% ipython --no-banner

In [1]: import numpy as np

In [2]: from numpy import linalg as LA

In [3]: np.set_printoptions(precision=1, suppress=True, linewidth=200)

In [4]: F = np.cumsum(np.array([[3, 2, 1, 3, -1, 3, 0, -2],
   ...:     [-1, -3, 0, 1, -3, -2, 0, 3],
   ...:     [-1, -2, 0, -3, 1, -1, -3, -3],
   ...:     [1, -3, -3, -2, -2, 1, 2, -3],
   ...:     [-1, 1, -1, -3, 1, 2, -2, -1],
   ...:     [0, -2, -1, 0, -2, 1, 3, 2],
   ...:     [-3, -2, -2, -2, 3, 1, 1, -1],
   ...:     [-2, 2, -1, -2, 3, 2, -1, -3],
   ...:     [1, 2, 3, 3, 2, 2, -3, 1],
   ...:     [-1, -3, 2, 3, -1, 3, -3, 0],
   ...:     [0, -2, 1, 2, 0, -2, 0, 1]]), axis=0)

In [5]: F
Out[5]: 
array([[  3,   2,   1,   3,  -1,   3,   0,  -2],
       [  2,  -1,   1,   4,  -4,   1,   0,   1],
       [  1,  -3,   1,   1,  -3,   0,  -3,  -2],
       [  2,  -6,  -2,  -1,  -5,   1,  -1,  -5],
       [  1,  -5,  -3,  -4,  -4,   3,  -3,  -6],
       [  1,  -7,  -4,  -4,  -6,   4,   0,  -4],
       [ -2,  -9,  -6,  -6,  -3,   5,   1,  -5],
       [ -4,  -7,  -7,  -8,   0,   7,   0,  -8],
       [ -3,  -5,  -4,  -5,   2,   9,  -3,  -7],
       [ -4,  -8,  -2,  -2,   1,  12,  -6,  -7],
       [ -4, -10,  -1,   0,   1,  10,  -6,  -6]])

In [6]: rng = np.random.default_rng(24)

In [7]: B = F + rng.integers(-2, 3, (11, 1)) @ rng.integers(-2, 3, (1, 8))

In [8]: B
Out[8]: 
array([[  3,   2,  -1,   4,   1,   2,  -1,  -2],
       [  2,  -1,  -1,   5,  -2,   0,  -1,   1],
       [  1,  -3,   3,   0,  -5,   1,  -2,  -2],
       [  2,  -6,  -2,  -1,  -5,   1,  -1,  -5],
       [  1,  -5,  -1,  -5,  -6,   4,  -2,  -6],
       [  1,  -7,  -4,  -4,  -6,   4,   0,  -4],
       [ -2,  -9, -10,  -4,   1,   3,  -1,  -5],
       [ -4,  -7,  -7,  -8,   0,   7,   0,  -8],
       [ -3,  -5,  -4,  -5,   2,   9,  -3,  -7],
       [ -4,  -8,  -2,  -2,   1,  12,  -6,  -7],
       [ -4, -10,  -1,   0,   1,  10,  -6,  -6]])

In [9]: np.round(LA.svd(B - F, compute_uv=False), 1) + 0
Out[9]: array([9.4, 0. , 0. , 0. , 0. , 0. , 0. , 0. ])

In [10]: LA.matrix_rank(B - F, tol=1e-8)
Out[10]: np.int64(1)

In [11]: B - F
Out[11]: 
array([[ 0,  0, -2,  1,  2, -1, -1,  0],
       [ 0,  0, -2,  1,  2, -1, -1,  0],
       [ 0,  0,  2, -1, -2,  1,  1,  0],
       [ 0,  0,  0,  0,  0,  0,  0,  0],
       [ 0,  0,  2, -1, -2,  1,  1,  0],
       [ 0,  0,  0,  0,  0,  0,  0,  0],
       [ 0,  0, -4,  2,  4, -2, -2,  0],
       [ 0,  0,  0,  0,  0,  0,  0,  0],
       [ 0,  0,  0,  0,  0,  0,  0,  0],
       [ 0,  0,  0,  0,  0,  0,  0,  0],
       [ 0,  0,  0,  0,  0,  0,  0,  0]])
